$ python3 -q
>>> import numpy as np
>>> np.set_printoptions(precision=1, suppress=True, linewidth=160)
>>> K = np.array([[1.6, 1.0, -0.9, -3.0],
...     [1.2, -0.1, 0.9, -4.5],
...     [-2.1, -1.8, 1.0, -10.0],
...     [0.8, 0.0, 1.6, 1.5]])
>>> round(np.log10(np.linalg.cond(K)))
2
>>> np.round(np.abs(np.linalg.svd(K)[2][-1]), 1) + 0
array([0.4, 0.9, 0.3, 0. ])
>>> np.linalg.matrix_rank(K, rtol=0.1)
np.int64(3)
>>> np.argsort(-np.linalg.norm(K, axis=0).round(6), kind="stable")[:3]
array([3, 0, 2])
>>> np.linalg.cond(K) > 100
np.False_
>>> rng = np.random.default_rng(2101)
>>> idx = rng.permutation(4)
>>> other = K[:, idx] * rng.choice([-1, 1], 4)
>>> other
array([[-1.6, -1. , -0.9,  3. ],
       [-1.2,  0.1,  0.9,  4.5],
       [ 2.1,  1.8,  1. , 10. ],
       [-0.8, -0. ,  1.6, -1.5]])
>>> Uu, _, VT = np.linalg.svd(K.T @ other)
>>> np.round(np.linalg.lstsq(K, other)[0], 1) + 0
array([[-1.,  0.,  0.,  0.],
       [ 0., -1.,  0.,  0.],
       [ 0.,  0.,  1.,  0.],
       [ 0.,  0.,  0., -1.]])
>>> np.linalg.cond(other) > 100
np.False_
>>> [round(float(x), 1) for x in np.linalg.svd(other, compute_uv=False)[:3]]
[11.6, 3.2, 2.2]
>>> W1 = np.array([[7, 8, 5, 0], [2, 1, 4, 4], [7, 8, 3, 3], [0, 8, 3, 8]])
>>> coef = np.array([1, 1, 1, 1])
>>> H = np.maximum(K @ W1 + coef, 0)
>>> H
array([[ 7.9,  0. ,  1.3,  0. ],
       [15.5,  0. ,  0. ,  0. ],
       [ 0. ,  0. ,  0. ,  0. ],
       [17.8, 32.2, 14.3, 17.8]])
>>> (H > 0).astype(int)
array([[1, 0, 1, 0],
       [1, 0, 0, 0],
       [0, 0, 0, 0],
       [1, 1, 1, 1]])
>>> W2 = np.array([[2, -5, -3], [-3, -5, 0], [-5, 4, 4], [-1, 3, -4]])
>>> (H @ W2).round(6).argmax(axis=1)
array([0, 0, 0, 2])
>>> W1 @ W2
array([[-35, -55,  -1],
       [-23,  13,  -6],
       [-28, -54, -21],
       [-47,  -4, -20]])
>>> H @ W2
array([[   9.3,  -34.3,  -18.5],
       [  31. ,  -77.5,  -46.5],
       [   0. ,    0. ,    0. ],
       [-150.3, -139.4,  -67.4]])
